$ python3 -q
>>> import numpy as np
>>> from numpy import linalg as LA
>>> np.set_printoptions(precision=3, suppress=True, linewidth=200, legacy="1.25")
>>> def rnd(a):
...     return np.round(a, 3) + 0
... 
>>> K = np.load("arr.npy")
>>> rnd(K)
array([[-5.301,  3.127, -7.877, -0.276],
       [ 2.19 ,  5.536,  6.392, -4.869],
       [-0.3  , -7.375, -3.915,  5.495],
       [ 1.065, -8.081, -1.841,  5.494],
       [ 4.991, -0.542,  8.519, -1.493],
       [ 5.297, -2.944,  7.953,  0.144],
       [ 5.296, -2.907,  7.968,  0.117],
       [ 5.303, -3.28 ,  7.809,  0.387],
       [-1.058,  8.078,  1.853, -5.495],
       [ 3.58 , -7.811,  2.699,  4.346],
       [-5.295,  3.692, -7.606, -0.69 ],
       [ 0.194,  7.448,  3.762, -5.508],
       [ 3.682, -7.737,  2.913,  4.253],
       [-2.433, -5.218, -6.671,  4.728],
       [ 2.395, -8.245,  0.419,  5.11 ],
       [-4.921,  5.879, -5.944, -2.428],
       [-2.63 , -4.942, -6.891,  4.602],
       [-5.303,  3.295, -7.802, -0.398],
       [-2.181,  8.258, -0.037, -5.201],
       [ 1.293, -8.148, -1.472,  5.457],
       [-5.295,  3.688, -7.608, -0.687],
       [-5.298,  2.961, -7.946, -0.156],
       [-5.301,  3.456, -7.726, -0.516],
       [ 4.509,  1.183,  8.465, -2.57 ],
       [ 2.706, -8.194,  0.99 ,  4.955],
       [ 4.638, -6.553,  5.136,  3.027],
       [ 1.541,  6.289,  5.597, -5.172],
       [ 3.356, -7.948,  2.245,  4.53 ],
       [-2.02 , -5.747, -6.189,  4.958],
       [-2.596,  8.216, -0.785, -5.014],
       [-5.232,  4.479, -7.134, -1.289],
       [-3.206,  8.024, -1.946, -4.642],
       [ 5.201, -1.752,  8.331, -0.689],
       [-5.079,  0.979, -8.473,  1.207],
       [ 3.587, -7.806,  2.715,  4.339],
       [ 2.56 , -8.223,  0.72 ,  5.031],
       [-5.292,  2.804, -8.008, -0.044],
       [-4.947,  0.346, -8.531,  1.619],
       [ 3.767,  2.99 ,  7.991, -3.607],
       [ 0.462, -7.832, -2.786,  5.54 ],
       [ 0.046,  7.544,  3.547, -5.523],
       [-3.86 ,  7.59 , -3.294, -4.078],
       [ 2.355,  5.323,  6.582, -4.775],
       [ 5.295, -3.702,  7.601,  0.698],
       [-0.253,  7.722,  3.103, -5.539]])
>>> # null space of dimension 2
>>> np.argsort(-LA.norm(K, axis=0).round(6), kind="stable")[:3]
array([1, 2, 3])
>>> LA.cond(K) > 100
True
>>> [round(float(x), 3) for x in LA.svd(K, compute_uv=False)[:3]]
[49.958, 44.769, 0.0]
>>> U, sv, Vh = LA.svd(K)
>>> vecs = Vh[:(sv > 1e-8).sum()]
>>> rng = np.random.default_rng(55)
>>> vec = K[17] + 2 * K[21] + rng.integers(2) * np.eye(4)[1]
>>> print(rnd(vec))
[-15.898  10.217 -23.694  -0.711]
>>> rnd(np.diag(vecs.T @ vecs))
array([0.281, 0.682, 0.73 , 0.307])
>>> rnd(vecs.T @ vecs)
array([[ 0.281, -0.175,  0.414,  0.021],
       [-0.175,  0.682,  0.006, -0.432],
       [ 0.414,  0.006,  0.73 , -0.161],
       [ 0.021, -0.432, -0.161,  0.307]])
>>> A = np.loadtxt("w.csv", delimiter=",")
>>> A
array([[ 5., -5., -4., -5., -2.,  0.,  5., -3.,  4., -1., 12.],
       [-3.,  1., -5., -5.,  3., -1., -3.,  2.,  0.,  0.,  0.],
       [ 5., -1., -3.,  3.,  3.,  1., -1., -3., -3., -2., -9.],
       [-1.,  5., -1.,  5., -4.,  1.,  5.,  5.,  0.,  0.,  0.],
       [ 0., -4.,  2.,  5., -3.,  4.,  3., -2., -2., -2., -6.],
       [ 0.,  0.,  5.,  0.,  1., -5., -4.,  1.,  4., -2., 12.],
       [ 0.,  1.,  0., -5., -5.,  0.,  0.,  0.,  3., -4.,  9.],
       [ 4.,  1.,  5.,  1.,  2.,  1., -1.,  5.,  2.,  0.,  6.],
       [-1.,  5.,  2., -3.,  5., -2., -1., -4., -1., -2., -3.]])
>>> th = np.radians(180)
>>> R = np.eye(4)
>>> R[2, 2] = R[1, 1] = np.cos(th)
>>> R[2, 1], R[1, 2] = -np.sin(th), np.sin(th)
>>> rnd(R)
array([[ 1.,  0.,  0.,  0.],
       [ 0., -1.,  0.,  0.],
       [ 0.,  0., -1.,  0.],
       [ 0.,  0.,  0.,  1.]])
>>> out = K @ R.T
>>> rnd(LA.svd(K, compute_uv=False)), rnd(LA.svd(out, compute_uv=False))
(array([49.958, 44.769,  0.   ,  0.   ]), array([49.958, 44.769,  0.   ,  0.   ]))
>>> rnd(np.abs(out - K).max(axis=0))
array([ 0.   , 16.516, 17.063,  0.   ])
>>> m1 = np.loadtxt("layer17.csv", delimiter=",")
>>> m1
array([[1.   , 0.   , 0.   , 0.   , 0.   , 0.   , 0.   , 0.   ],
       [0.25 , 0.25 , 0.   , 0.   , 0.25 , 0.25 , 0.   , 0.   ],
       [0.   , 0.   , 1.   , 0.   , 0.   , 0.   , 0.   , 0.   ],
       [0.   , 0.   , 0.   , 0.5  , 0.   , 0.   , 0.   , 0.5  ],
       [0.   , 0.   , 0.333, 0.   , 0.667, 0.   , 0.   , 0.   ],
       [0.25 , 0.   , 0.25 , 0.   , 0.25 , 0.25 , 0.   , 0.   ],
       [0.   , 0.   , 0.2  , 0.2  , 0.2  , 0.   , 0.4  , 0.   ],
       [0.2  , 0.   , 0.   , 0.2  , 0.   , 0.   , 0.2  , 0.4  ]])
>>> # rows sum to 1
>>> rnd(np.sort(np.abs(LA.eigvals(m1)))[::-1])
array([1.   , 1.   , 0.835, 0.667, 0.268, 0.268, 0.25 , 0.25 ])
>>> m1 @ np.ones(8)
array([1., 1., 1., 1., 1., 1., 1., 1.])
>>> rnd(LA.matrix_power(m1, 100))
array([[1.   , 0.   , 0.   , 0.   , 0.   , 0.   , 0.   , 0.   ],
       [0.444, 0.   , 0.556, 0.   , 0.   , 0.   , 0.   , 0.   ],
       [0.   , 0.   , 1.   , 0.   , 0.   , 0.   , 0.   , 0.   ],
       [0.6  , 0.   , 0.4  , 0.   , 0.   , 0.   , 0.   , 0.   ],
       [0.   , 0.   , 1.   , 0.   , 0.   , 0.   , 0.   , 0.   ],
       [0.333, 0.   , 0.667, 0.   , 0.   , 0.   , 0.   , 0.   ],
       [0.2  , 0.   , 0.8  , 0.   , 0.   , 0.   , 0.   , 0.   ],
       [0.6  , 0.   , 0.4  , 0.   , 0.   , 0.   , 0.   , 0.   ]])
>>> p = np.eye(8)[0]
>>> for _ in range(5):
...     p = p @ m1
...     print(p.round(3))
... 
[1. 0. 0. 0. 0. 0. 0. 0.]
[1. 0. 0. 0. 0. 0. 0. 0.]
[1. 0. 0. 0. 0. 0. 0. 0.]
[1. 0. 0. 0. 0. 0. 0. 0.]
[1. 0. 0. 0. 0. 0. 0. 0.]
